% ipython --no-banner

In [1]: import numpy as np

In [2]: from numpy import linalg as LA

In [3]: np.set_printoptions(suppress=True, linewidth=160)

In [4]: def rd(a):
   ...:     return np.round(a, 1) + 0
   ...: 

In [5]: other = np.array([[1, 1], [1, -1]])

In [6]: rng = np.random.default_rng(565)

In [7]: F = np.kron(other, np.kron(other, other))[rng.permutation(8)][:3]

In [8]: F
Out[8]: 
array([[ 1, -1,  1, -1,  1, -1,  1, -1],
       [ 1,  1,  1,  1, -1, -1, -1, -1],
       [ 1, -1, -1,  1, -1,  1,  1, -1]])

In [9]: other = F / LA.norm(F, axis=1, keepdims=True)

In [10]: gram = other @ other.T

In [11]: rd(gram[1])
Out[11]: array([0., 1., 0.])

In [12]: np.degrees(np.arccos(np.clip(gram[1, 2], -1, 1)))
Out[12]: np.float64(90.0)

In [13]: rd(LA.norm(other, axis=1))
Out[13]: array([1., 1., 1.])

In [14]: np.argwhere(np.triu(np.abs(gram) > 0.95, 1))
Out[14]: array([], shape=(0, 2), dtype=int64)

In [15]: r0 = np.array([-5, 4])

In [16]: np.polyval(r0, F[0])
Out[16]: array([-1,  9, -1,  9, -1,  9, -1,  9])

In [17]: np.cross(F[0, :3], F[2, :3])
Out[17]: array([2, 2, 0])

In [18]: np.convolve(F[0], r0)
Out[18]: array([-5,  9, -9,  9, -9,  9, -9,  9, -4])

In [19]: other = F[0, 0] * F[1:] - np.outer(F[1:, 0], F[0])

In [20]: other
Out[20]: 
array([[ 0,  2,  0,  2, -2,  0, -2,  0],
       [ 0,  0, -2,  2, -2,  2,  0,  0]])

In [21]: F[:, 0] / F[0, 0]
Out[21]: array([1., 1., 1.])

In [22]: np.flatnonzero(~other.round(6).any(axis=1))
Out[22]: array([], dtype=int64)

In [23]: other = np.array([[1, -2, 2],
    ...:     [0, 2, 1],
    ...:     [-1, 2, 0],
    ...:     [-1, 0, 2],
    ...:     [-2, -1, -1],
    ...:     [2, -1, -1],
    ...:     [1, 1, 2],
    ...:     [-2, -2, 0]])

In [24]: np.einsum("ij->j", F)
Out[24]: array([ 3, -1,  1,  1, -1, -1,  1, -3])

In [25]: np.einsum("ij,ij->i", F, F)
Out[25]: array([8, 8, 8])

In [26]: other.T @ F.T
Out[26]: 
array([[ 0,  0,  8],
       [ 1,  5, -3],
       [ 1,  5,  5]])

In [27]: LA.matrix_rank(np.vstack([F, other.T]))
Out[27]: np.int64(6)

In [28]: J = np.array([[3, -6, -4],
    ...:     [0, 0, 0],
    ...:     [-5, 6, 5],
    ...:     [0, 0, 0],
    ...:     [0, 0, 0],
    ...:     [0, 0, 0],
    ...:     [-5, 6, 5],
    ...:     [-8, -1, -1],
    ...:     [0, 0, 0],
    ...:     [6, 1, 2],
    ...:     [3, -6, -4],
    ...:     [-8, -1, -1],
    ...:     [3, -6, -4],
    ...:     [3, 7, 6],
    ...:     [3, -6, -4],
    ...:     [3, -6, -4]])

In [29]: rd(LA.norm(J))
Out[29]: np.float64(27.3)

In [30]: np.unravel_index(np.abs(J).argmax(), J.shape)
Out[30]: (np.int64(7), np.int64(0))

In [31]: J - J[0]
Out[31]: 
array([[  0,   0,   0],
       [ -3,   6,   4],
       [ -8,  12,   9],
       [ -3,   6,   4],
       [ -3,   6,   4],
       [ -3,   6,   4],
       [ -8,  12,   9],
       [-11,   5,   3],
       [ -3,   6,   4],
       [  3,   7,   6],
       [  0,   0,   0],
       [-11,   5,   3],
       [  0,   0,   0],
       [  0,  13,  10],
       [  0,   0,   0],
       [  0,   0,   0]])

In [32]: np.count_nonzero(J)
Out[32]: np.int64(33)

In [33]: np.diff(J, axis=0)
Out[33]: 
array([[ -3,   6,   4],
       [ -5,   6,   5],
       [  5,  -6,  -5],
       [  0,   0,   0],
       [  0,   0,   0],
       [ -5,   6,   5],
       [ -3,  -7,  -6],
       [  8,   1,   1],
       [  6,   1,   2],
       [ -3,  -7,  -6],
       [-11,   5,   3],
       [ 11,  -5,  -3],
       [  0,  13,  10],
       [  0, -13, -10],
       [  0,   0,   0]])

In [34]: J.shape
Out[34]: (16, 3)

In [35]: J[16]
IndexError: index 16 is out of bounds for axis 0 with size 16


In [36]: J.sum(axis=0)
Out[36]: array([ -2, -12,  -4])

In [37]: np.abs(J).max()
Out[37]: np.int64(8)

In [38]: rd(LA.svd(J, compute_uv=False))
Out[38]: array([23.1, 14.5,  1.4])

In [39]: r0 = np.array([0, 3, 3, 1])

In [40]: v = np.array([-3, 1, -1, 3])

In [41]: W0 = np.outer(r0, v)

In [42]: W0
Out[42]: 
array([[ 0,  0,  0,  0],
       [-9,  3, -3,  9],
       [-9,  3, -3,  9],
       [-3,  1, -1,  3]])

In [43]: # rows 1 and 2 are equal

In [44]: np.abs(np.diag(LA.qr(W0)[1])) > 1e-9
Out[44]: array([ True, False, False, False])

In [45]: np.allclose(W0[:-1].T @ LA.lstsq(W0[:-1].T, W0[-1])[0], W0[-1])
Out[45]: True

In [46]: LA.inv(W0)
LinAlgError: Singular matrix


In [47]: vec = np.array([3, 4, 1])

In [48]: y = J @ vec

In [49]: rd(LA.pinv(J) @ J)
Out[49]: 
array([[1., 0., 0.],
       [0., 1., 0.],
       [0., 0., 1.]])

In [50]: rd(LA.solve(J.T @ J, J.T @ y))
Out[50]: array([3., 4., 1.])

In [51]: rd(LA.lstsq(J, y)[0])
Out[51]: array([3., 4., 1.])

In [52]: y = y + 0.3 * rng.normal(size=16)

In [53]: rd(y)
Out[53]: array([-19. ,   0.1,  14.1,  -0.2,  -0.3,  -0.3,  13.6, -29. ,   0.1,  23.9, -18.6, -29.1, -18.8,  42.9, -18.8, -19.1])

In [54]: coef, *_ = LA.lstsq(J, y)

In [55]: rd(coef)
Out[55]: array([3. , 4. , 0.9])

In [56]: coef.round()
Out[56]: array([3., 4., 1.])

In [57]: rd(J.T @ (y - J @ coef))
Out[57]: array([0., 0., 0.])

In [58]: [round(float(LA.norm(LA.solve(J.T @ J + lam * np.eye(3), J.T @ y))), 2) for lam in (0, 1, 10, 100)]
Out[58]: [5.11, 4.89, 4.57, 3.4]

In [59]: hat = np.triu(np.array([[5, 3, 1, 4], [5, 0, 4, -4], [-1, 3, 2, -4], [-5, 0, 4, 5]]), 1) + np.eye(4)

In [60]: other = hat @ W0 @ LA.inv(hat)

In [61]: LA.matrix_rank(other)
Out[61]: np.int64(1)

In [62]: rd(LA.det(other))
Out[62]: np.float64(0.0)

In [63]: feats = np.load("a.npy")

In [64]: feats
Out[64]: 
array([[ 0,  9],
       [ 0, -9],
       [ 0,  3]])

In [65]: # column 1 dominates

In [66]: np.abs(np.diag(LA.qr(feats)[1])) > 1e-9
Out[66]: array([False,  True])

In [67]: np.allclose(feats[:-1].T @ LA.lstsq(feats[:-1].T, feats[-1])[0], feats[-1])
Out[67]: True

In [68]: np.unique(feats.round(6), axis=0).shape
Out[68]: (3, 2)

In [69]: rd(feats @ LA.pinv(feats) @ feats)
Out[69]: 
array([[ 0.,  9.],
       [ 0., -9.],
       [ 0.,  3.]])

In [70]: U, sig, VT = LA.svd(feats)

In [71]: vecs = VT[:(sig > 1e-8).sum()]

In [72]: vec = feats[2] + -1 * feats[1] + rng.integers(2) * np.eye(2)[0]

In [73]: vec
Out[73]: array([ 1., 12.])

In [74]: np.allclose(vecs.T @ vecs @ vec, vec)
Out[74]: False

In [75]: feats[:, 1] @ feats[:, 0]
Out[75]: np.int64(0)

In [76]: rd(LA.pinv(feats))
Out[76]: 
array([[ 0. ,  0. ,  0. ],
       [ 0.1, -0.1,  0. ]])

In [77]: rd(LA.norm(feats, axis=0))
Out[77]: array([ 0. , 13.1])

In [78]: [round(float(x), 1) for x in LA.svd(feats, compute_uv=False)[:3]]
Out[78]: [13.1, 0.0]

In [79]: rd(LA.norm(feats, 2) / LA.norm(feats))
Out[79]: np.float64(1.0)

In [80]: LA.matrix_rank(feats, rtol=0.1)
Out[80]: np.int64(1)

In [81]: X = np.load("block5.npy")

In [82]: X
Out[82]: 
array([[1. , 0.2, 0. , 0. ],
       [0.2, 1. , 0.2, 0. ],
       [0. , 0.2, 1. , 0.2],
       [0. , 0. , 0.2, 1. ]])

In [83]: # symmetric, so the eigenvalues are real

In [84]: L = LA.cholesky(X)

In [85]: rd(np.prod(np.diag(L)) ** 2), rd(LA.det(X))
Out[85]: (np.float64(0.9), np.float64(0.9))

In [86]: LA.eigvalsh(X).min() > 0
Out[86]: np.True_

In [87]: data = np.load("case15.npy")

In [88]: data
Out[88]: 
array([[-0.1, -0.2,  0. , -0.1],
       [-3. ,  3.2,  3.2, -3.2],
       [ 0. ,  0. , -0.1,  0. ]])

In [89]: # row 1 is much longer than the rest

In [90]: U, sig, VT = LA.svd(data)

In [91]: np.argmax(sig[:-1] / (sig[1:] + 1e-6)) + 1
Out[91]: np.int64(1)

In [92]: other = U[:, :1] @ np.diag(sig[:1]) @ VT[:1]

In [93]: rd(other)
Out[93]: 
array([[ 0. ,  0. ,  0. ,  0. ],
       [-3. ,  3.2,  3.2, -3.2],
       [ 0. ,  0. ,  0. ,  0. ]])

In [94]: np.argsort(-LA.norm(data, axis=0).round(6), kind="stable")[:3]
Out[94]: array([1, 2, 3])

In [95]: rd(LA.norm(data, 2) / LA.norm(data))
Out[95]: np.float64(1.0)

In [96]: A = np.load("x.npy")

In [97]: A
Out[97]: 
array([[0.4, 0.2, 0.2, 0.2],
       [0. , 1. , 0. , 0. ],
       [0. , 0. , 1. , 0. ],
       [0. , 0. , 0.5, 0.5]])

In [98]: # rows sum to 1

In [99]: rd(LA.matrix_power(A, 100))
Out[99]: 
array([[0. , 0.3, 0.7, 0. ],
       [0. , 1. , 0. , 0. ],
       [0. , 0. , 1. , 0. ],
       [0. , 0. , 1. , 0. ]])

In [100]: A @ np.ones(4)
Out[100]: array([1., 1., 1., 1.])

In [101]: rd(LA.matrix_power(A, 2))
Out[101]: 
array([[0.2, 0.3, 0.4, 0.2],
       [0. , 1. , 0. , 0. ],
       [0. , 0. , 1. , 0. ],
       [0. , 0. , 0.8, 0.2]])

In [102]: A.sum(axis=1)
Out[102]: array([1., 1., 1., 1.])

In [103]: p = np.eye(4)[2]

In [104]: for _ in range(5):
     ...:     p = p @ A
     ...:     print(p.round(1))
     ...: 
[0. 0. 1. 0.]
[0. 0. 1. 0.]
[0. 0. 1. 0.]
[0. 0. 1. 0.]
[0. 0. 1. 0.]

In [105]: other = A / LA.norm(A, axis=1, keepdims=True)

In [106]: gram = other @ other.T

In [107]: np.argwhere(np.triu(np.abs(gram) > 0.95, 1))
Out[107]: array([], shape=(0, 2), dtype=int64)

In [108]: rd(gram)
Out[108]: 
array([[1. , 0.4, 0.4, 0.5],
       [0.4, 1. , 0. , 0. ],
       [0.4, 0. , 1. , 0.7],
       [0.5, 0. , 0.7, 1. ]])

In [109]: rd(LA.norm(other, axis=1))
Out[109]: array([1., 1., 1., 1.])

In [110]: q, vecs = LA.qr(A[:, :2])[0], LA.qr(A[:, 2:])[0]

In [111]: sig = LA.svd(q.T @ vecs, compute_uv=False)

In [112]: rd(np.degrees(np.arccos(sig.clip(0, 1))))
Out[112]: array([68.2, 90. ])

In [113]: Xs = J - J.mean(axis=0)

In [114]: U, sig, VT = LA.svd(Xs, full_matrices=False)

In [115]: np.abs(U[:, 0]).argmax()
Out[115]: np.int64(2)

In [116]: rd(np.abs(VT[-1]))
Out[116]: array([0.1, 0.6, 0.8])

In [117]: LA.matrix_rank(Xs)
Out[117]: np.int64(3)

In [118]: arr = np.array([[0.7, 1.5, 3.2], [0.0, 2.1, 0.4], [1.0, 5.7, -0.1], [0.3, -5.4, 0.7]])

In [119]: arr
Out[119]: 
array([[ 0.7,  1.5,  3.2],
       [ 0. ,  2.1,  0.4],
       [ 1. ,  5.7, -0.1],
       [ 0.3, -5.4,  0.7]])

In [120]: th = np.radians(90)

In [121]: Rm = np.eye(3)

In [122]: Rm[1, 1] = Rm[0, 0] = np.cos(th)

In [123]: Rm[1, 0], Rm[0, 1] = -np.sin(th), np.sin(th)

In [124]: rd(Rm)
Out[124]: 
array([[ 0.,  1.,  0.],
       [-1.,  0.,  0.],
       [ 0.,  0.,  1.]])

In [125]: other = arr @ Rm.T

In [126]: np.abs(other - arr).max(axis=0)
Out[126]: array([5.7, 6.7, 0. ])

In [127]: np.allclose(LA.norm(arr, axis=1), LA.norm(other, axis=1))
Out[127]: True

In [128]: rd(LA.det(Rm)), rd(np.trace(Rm))
Out[128]: (np.float64(1.0), np.float64(1.0))

In [129]: other = np.array([[-1, -3], [0, -2]])

In [130]: C = np.kron(other, arr)

In [131]: rd(LA.norm(C, 2)), rd(LA.norm(other, 2) * LA.norm(arr, 2))
Out[131]: (np.float64(30.7), np.float64(30.7))

In [132]: vec = np.array([-2, -2, -1])

In [133]: y = arr @ vec

In [134]: rd(LA.solve(arr.T @ arr, arr.T @ y))
Out[134]: array([-2., -2., -1.])

In [135]: rd(y)
Out[135]: array([ -7.6,  -4.6, -13.3,   9.5])

In [136]: y = y + 0.3 * rng.normal(size=4)

In [137]: rd(y)
Out[137]: array([ -7.5,  -4.9, -13.4,   9.3])

In [138]: coef, *_ = LA.lstsq(arr, y)

In [139]: rd(LA.norm(y - arr @ coef))
Out[139]: np.float64(0.4)

In [140]: coef.round()
Out[140]: array([-2., -2., -1.])
